% python3 -q
>>> import numpy as np
>>> import numpy.linalg as la
>>> np.set_printoptions(precision=3, suppress=True, linewidth=140)
>>> feats = np.array([[5, -7, 7, 7, 4, 3, 6],
...     [-3, -1, -9, 8, -7, -6, 7],
...     [5, -7, 7, 7, 4, 3, 6],
...     [5, 8, -8, -4, -7, 6, 7]])
>>> # row 2 repeats row 0
>>> left, sigma, VT = la.svd(feats)
>>> evecs = VT[:(sigma > 1e-8).sum()]
>>> rng = np.random.default_rng(57209)
>>> x = feats[1] + 5 * feats[2] + rng.integers(2) * np.eye(7)[3]
>>> x
array([ 22., -36.,  26.,  43.,  13.,   9.,  37.])
>>> la.matrix_rank(np.vstack([feats, x]))
np.int64(3)
>>> np.allclose(evecs.T @ evecs @ x, x)
True
>>> np.diag(evecs.T @ evecs)
array([0.347, 0.355, 0.502, 0.518, 0.283, 0.438, 0.556])
>>> w1 = np.array([[2, 0, 0],
...     [2, 2, 1],
...     [0, 1, 0],
...     [1, 0, 1],
...     [1, 1, 2],
...     [1, 2, 0],
...     [0, 2, 2]])
>>> c = np.array([0, 0, 0])
>>> H = np.maximum(feats @ w1 + c, 0)
>>> (H > 0).mean(axis=0)
array([0.75, 0.75, 1.  ])
>>> (H > 0).astype(int)
array([[1, 1, 1],
       [0, 0, 1],
       [1, 1, 1],
       [1, 1, 1]])
>>> la.matrix_rank(H)
np.int64(3)
>>> Z = np.array([[6, -7], [-9, 5], [-2, -7]])
>>> (H @ Z).round(6).argmax(axis=1)
array([0, 0, 0, 1])
>>> H @ Z
array([[-115, -135],
       [ -14,  -49],
       [-115, -135],
       [-125,  -40]])
>>> w1 @ Z
array([[ 12, -14],
       [ -8, -11],
       [ -9,   5],
       [  4, -14],
       [ -7, -16],
       [-12,   3],
       [-22,  -4]])
>>> left, sigma, VT = la.svd(feats)
>>> np.argmax(sigma[:-1] / (sigma[1:] + 1e-6)) + 1
np.int64(3)
>>> B = left[:, :3] @ np.diag(sigma[:3]) @ VT[:3]
>>> la.matrix_rank(B)
np.int64(3)
>>> la.matrix_rank(feats, rtol=0.05)
np.int64(3)
>>> A = np.loadtxt("case8.csv", delimiter=",")
>>> A
array([[18.,  0.],
       [-2., 23.]])
>>> B = A / la.norm(A, axis=1, keepdims=True)
>>> gram = B @ B.T
>>> (gram - 2 * np.eye(2)).round(6).argmax(axis=1)
array([1, 0])
>>> round(np.degrees(np.arccos(np.clip(gram[1, 0], -1, 1))), 3)
np.float64(94.97)
>>> x = np.array([0, 0])
>>> target = A @ x
>>> c, lr = np.zeros(2), 1 / la.norm(A, 2) ** 2
>>> for i in range(150):
...     c -= lr * A.T @ (A @ c - target)
...     if i % 50 == 0: print(i, round(la.norm(A @ c - target), 3))
... 
0 0.0
50 0.0
100 0.0
>>> round(la.cond(A), 3)
np.float64(1.302)
>>> c
array([0., 0.])
>>> np.sort(la.eigvals(A))
array([18., 23.])
>>> [int(la.matrix_rank(la.matrix_power(A, p))) for p in range(1, 3)]
[2, 2]
>>> la.matrix_rank(A - A[0, 0] * np.eye(2))
np.int64(1)
>>> B = np.array([[0, 6], [-8, -8]])
>>> np.einsum("ij,ij->i", A, A)
array([324., 533.])
>>> np.einsum("ik,kj->ji", A, B)
array([[   0., -184.],
       [ 108., -196.]])
>>> la.matrix_rank(np.vstack([A, B.T]))
np.int64(2)
>>> np.einsum("ik,kj->ij", A, B)
array([[   0.,  108.],
       [-184., -196.]])
>>> r0 = np.array([-3, -1])
>>> B = A + np.outer(r0, np.eye(2)[0])
>>> la.matrix_rank(B - A)
np.int64(1)
>>> K = np.loadtxt("test19.csv", delimiter=",")
>>> K
array([[1., 2., 2., 3., 0., 1., 1., 3.],
       [2., 1., 2., 2., 3., 0., 1., 1.],
       [2., 2., 1., 2., 2., 3., 0., 1.],
       [3., 2., 2., 1., 2., 2., 3., 0.],
       [0., 3., 2., 2., 1., 2., 2., 3.],
       [1., 0., 3., 2., 2., 1., 2., 2.],
       [1., 1., 0., 3., 2., 2., 1., 2.],
       [3., 1., 1., 0., 3., 2., 2., 1.]])
>>> # symmetric, so the eigenvalues are real
>>> x = np.array([3, 0])
>>> h1 = np.maximum(A @ x, 0)
>>> A * (h1 > 1e-9)[:, None]
array([[18.,  0.],
       [-0.,  0.]])
>>> h1
array([54.,  0.])
>>> np.maximum(A @ x, 0) - np.maximum(-A @ x, 0)
array([54., -6.])
>>> np.flatnonzero(h1 > 1e-9)
array([0])
>>> np.maximum(A @ (3 * x), 0)
array([162.,   0.])
>>> A.T @ h1
array([972.,   0.])
>>> def softmax(z):
...     e = np.exp(z - z.max(axis=-1, keepdims=True))
...     return e / e.sum(axis=-1, keepdims=True)
... 
>>> softmax(K).sum(axis=1)
array([1., 1., 1., 1., 1., 1., 1., 1.])
>>> S = K @ K.T / np.sqrt(8)
>>> softmax(S).round(6).argmax(axis=1)
array([0, 1, 2, 3, 4, 5, 6, 3])
>>> softmax(S)[7] @ K
array([2.837, 1.494, 1.516, 0.672, 2.455, 1.964, 2.334, 0.612])
>>> round(float(la.norm(K, 2)), 3)
13.326
>>> la.norm(K, axis=0)
array([5.385, 4.899, 5.196, 5.916, 5.916, 5.196, 4.899, 5.385])
>>> round(float(la.norm(K, "nuc")), 3)
30.263
>>> J = np.maximum(np.array([[-1, 3, 0, -4],
...     [-8, -4, -5, -8],
...     [7, -7, 6, 0],
...     [5, 7, -7, 4],
...     [-1, -3, -4, -4],
...     [2, 2, 0, -2],
...     [-3, 8, 8, 1],
...     [-5, 0, -7, -3],
...     [5, -9, 1, 7],
...     [-3, -9, -7, 1],
...     [-8, -1, 9, 5],
...     [-7, -4, 3, -6],
...     [-2, 6, 7, 1],
...     [-8, 1, 3, -2],
...     [9, 1, -5, 8]]) @ np.array([[1, -2, -2, -1, 1, -1],
...     [0, 1, 2, 2, -1, 1],
...     [-1, 1, 0, 1, 2, -2],
...     [2, -2, -2, -2, -1, 0]]) + np.array([4, 1, 2, 1, 5, 2]), 0)
>>> J
array([[ 0, 14, 18, 16,  5,  6],
       [ 0, 24, 26, 12,  0, 16],
       [ 5,  0,  0,  0, 31,  0],
       [24,  0,  0,  0,  0, 18],
       [ 0,  4,  6,  0,  3,  8],
       [ 2,  3,  6,  7,  7,  2],
       [ 0, 21, 22, 26,  9,  0],
       [ 0, 10, 18,  5,  0, 21],
       [22,  0,  0,  0, 14,  0],
       [10,  0,  0,  0,  0, 10],
       [ 0, 15,  6,  6, 11,  0],
       [ 0, 26, 20, 15, 14,  0],
       [ 0, 16, 16, 20, 10,  0],
       [ 0, 25, 24, 18,  4,  5],
       [34,  0,  0,  0,  0,  4]])
>>> D = la.norm(J[:, None] - J[None], axis=-1)
>>> D.shape
(15, 15)
>>> D.mean(axis=1).argmax()
np.int64(14)
>>> np.unravel_index(D.round(6).argmax(), D.shape)
(np.int64(6), np.int64(14))
>>> D[:5, :5]
array([[ 0.   , 17.464, 38.897, 39.   , 22.539],
       [17.464,  0.   , 51.361, 44.452, 31.89 ],
       [38.897, 51.361,  0.   , 40.571, 30.414],
       [39.   , 44.452, 40.571,  0.   , 27.148],
       [22.539, 31.89 , 30.414, 27.148,  0.   ]])
>>> D[8].round(6).argsort(kind="stable")[:4]
array([ 8, 14,  9,  3])
>>> Xs = J - J.mean(axis=0)
>>> evecs = la.svd(Xs)[2][:5]
>>> B = Xs - Xs @ evecs.T @ evecs
>>> la.norm(B, axis=1).round(6).argmax()
np.int64(3)
>>> np.round(np.cov(Xs @ evecs.T, rowvar=False), 3) + 0
array([[327.431,   0.   ,   0.   ,   0.   ,   0.   ],
       [  0.   , 110.087,   0.   ,   0.   ,   0.   ],
       [  0.   ,   0.   ,  56.013,   0.   ,   0.   ],
       [  0.   ,   0.   ,   0.   ,  19.185,   0.   ],
       [  0.   ,   0.   ,   0.   ,   0.   ,  10.626]])
>>> np.diag(evecs.T @ evecs)
array([0.998, 0.845, 0.463, 0.849, 0.995, 0.85 ])
>>> B = np.array([[0, -4], [1, -4], [5, -5], [-4, -1], [-3, 5], [-3, 4]])
>>> J @ B
array([[   7, -113],
       [  58, -174],
       [ -93,  135],
       [ -54,  -24],
       [   1,    1],
       [ -22,  -14],
       [   0, -175],
       [  17,  -51],
       [ -42,  -18],
       [ -30,    0],
       [ -12,  -41],
       [  24, -149],
       [ -14, -114],
       [  46, -198],
       [ -12, -120]])
>>> np.einsum("ij->j", J)
array([ 97, 158, 162, 125, 108,  90])
>>> la.matrix_rank(J @ B)
np.int64(2)
>>> np.einsum("ik,kj->ji", J, B)
array([[   7,   58,  -93,  -54,    1,  -22,    0,   17,  -42,  -30,  -12,   24,  -14,   46,  -12],
       [-113, -174,  135,  -24,    1,  -14, -175,  -51,  -18,    0,  -41, -149, -114, -198, -120]])
>>> z = rng.permutation(6)
>>> B = J[:, z] * rng.choice([-1, 1], 6)
>>> B
array([[  6,   0, -14,  -5, -16, -18],
       [ 16,   0, -24,   0, -12, -26],
       [  0,  -5,   0, -31,   0,   0],
       [ 18, -24,   0,   0,   0,   0],
       [  8,   0,  -4,  -3,   0,  -6],
       [  2,  -2,  -3,  -7,  -7,  -6],
       [  0,   0, -21,  -9, -26, -22],
       [ 21,   0, -10,   0,  -5, -18],
       [  0, -22,   0, -14,   0,   0],
       [ 10, -10,   0,   0,   0,   0],
       [  0,   0, -15, -11,  -6,  -6],
       [  0,   0, -26, -14, -15, -20],
       [  0,   0, -16, -10, -20, -16],
       [  5,   0, -25,  -4, -18, -24],
       [  4, -34,   0,   0,   0,   0]])
>>> left, _, VT = la.svd(J.T @ B)
>>> z
array([5, 0, 1, 4, 3, 2])
>>> Xs = J - J.mean(axis=0)
>>> left, sigma, VT = la.svd(Xs, full_matrices=False)
>>> np.abs(left[:, 0]).argmax()
np.int64(14)
>>> np.round(Xs.mean(axis=0), 3) + 0
array([0., 0., 0., 0., 0., 0.])
>>> B = np.array([[-1, -3, 4, -1, -3, 5, -5],
...     [3, 0, -3, -3, 2, -2, 4],
...     [-3, 4, 5, 4, -1, -2, 2],
...     [5, 1, 0, -3, -3, 5, -2],
...     [2, 0, 0, -3, 0, -5, -1],
...     [-4, -3, 5, -1, 2, 4, 0],
...     [-1, 1, 4, 0, 0, 0, 2]])
>>> arr = np.tril(B)
>>> arr
array([[-1,  0,  0,  0,  0,  0,  0],
       [ 3,  0,  0,  0,  0,  0,  0],
       [-3,  4,  5,  0,  0,  0,  0],
       [ 5,  1,  0, -3,  0,  0,  0],
       [ 2,  0,  0, -3,  0,  0,  0],
       [-4, -3,  5, -1,  2,  4,  0],
       [-1,  1,  4,  0,  0,  0,  2]])
>>> # rows and columns are dependent
>>> arr @ arr
array([[  1,   0,   0,   0,   0,   0,   0],
       [ -3,   0,   0,   0,   0,   0,   0],
       [  0,  20,  25,   0,   0,   0,   0],
       [-17,  -3,   0,   9,   0,   0,   0],
       [-17,  -3,   0,   9,   0,   0,   0],
       [-37,   7,  45,  -7,   8,  16,   0],
       [-10,  18,  28,   0,   0,   0,   4]])
>>> [int(la.matrix_rank(la.matrix_power(arr, p))) for p in range(1, 8)]
[6, 5, 5, 5, 5, 5, 5]
>>> left, sigma, VT = la.svd(arr)
>>> np.argmax(sigma[:-1] / (sigma[1:] + 1e-6)) + 1
np.int64(6)
>>> sigma.round(3) + 0
array([10.682,  6.542,  5.934,  2.438,  1.696,  0.247,  0.   ])
>>> B = left[:, :6] @ np.diag(sigma[:6]) @ VT[:6]
>>> round(float(la.norm(arr - B, 2)), 3), np.round(sigma[6], 3)
(0.0, np.float64(0.0))
>>> la.matrix_rank(B)
np.int64(6)
>>> B.round(3) + 0
array([[-1.,  0.,  0.,  0.,  0.,  0.,  0.],
       [ 3.,  0.,  0.,  0.,  0.,  0.,  0.],
       [-3.,  4.,  5.,  0.,  0.,  0.,  0.],
       [ 5.,  1.,  0., -3.,  0.,  0.,  0.],
       [ 2.,  0.,  0., -3.,  0.,  0.,  0.],
       [-4., -3.,  5., -1.,  2.,  4.,  0.],
       [-1.,  1.,  4.,  0.,  0.,  0.,  2.]])
>>> np.sort(np.abs(la.eigvals(arr)))
array([0., 0., 1., 2., 3., 4., 5.])
>>> (arr + arr.T) / 2
array([[-1. ,  1.5, -1.5,  2.5,  1. , -2. , -0.5],
       [ 1.5,  0. ,  2. ,  0.5,  0. , -1.5,  0.5],
       [-1.5,  2. ,  5. ,  0. ,  0. ,  2.5,  2. ],
       [ 2.5,  0.5,  0. , -3. , -1.5, -0.5,  0. ],
       [ 1. ,  0. ,  0. , -1.5,  0. ,  1. ,  0. ],
       [-2. , -1.5,  2.5, -0.5,  1. ,  4. ,  0. ],
       [-0.5,  0.5,  2. ,  0. ,  0. ,  0. ,  2. ]])
>>> round(np.abs(la.eigvals(arr)).max(), 3)
np.float64(5.0)
>>> la.determinant(arr)
Traceback (most recent call last):
  File "<python-input-114>", line 1, in <module>
    la.determinant(arr)
    ^^^^^^^^^^^^^^
AttributeError: module 'numpy.linalg' has no attribute 'determinant'
>>> np.allclose(arr @ arr.T, arr.T @ arr)
False
>>> la.matrix_power(arr, 2)
array([[  1,   0,   0,   0,   0,   0,   0],
       [ -3,   0,   0,   0,   0,   0,   0],
       [  0,  20,  25,   0,   0,   0,   0],
       [-17,  -3,   0,   9,   0,   0,   0],
       [-17,  -3,   0,   9,   0,   0,   0],
       [-37,   7,  45,  -7,   8,  16,   0],
       [-10,  18,  28,   0,   0,   0,   4]])
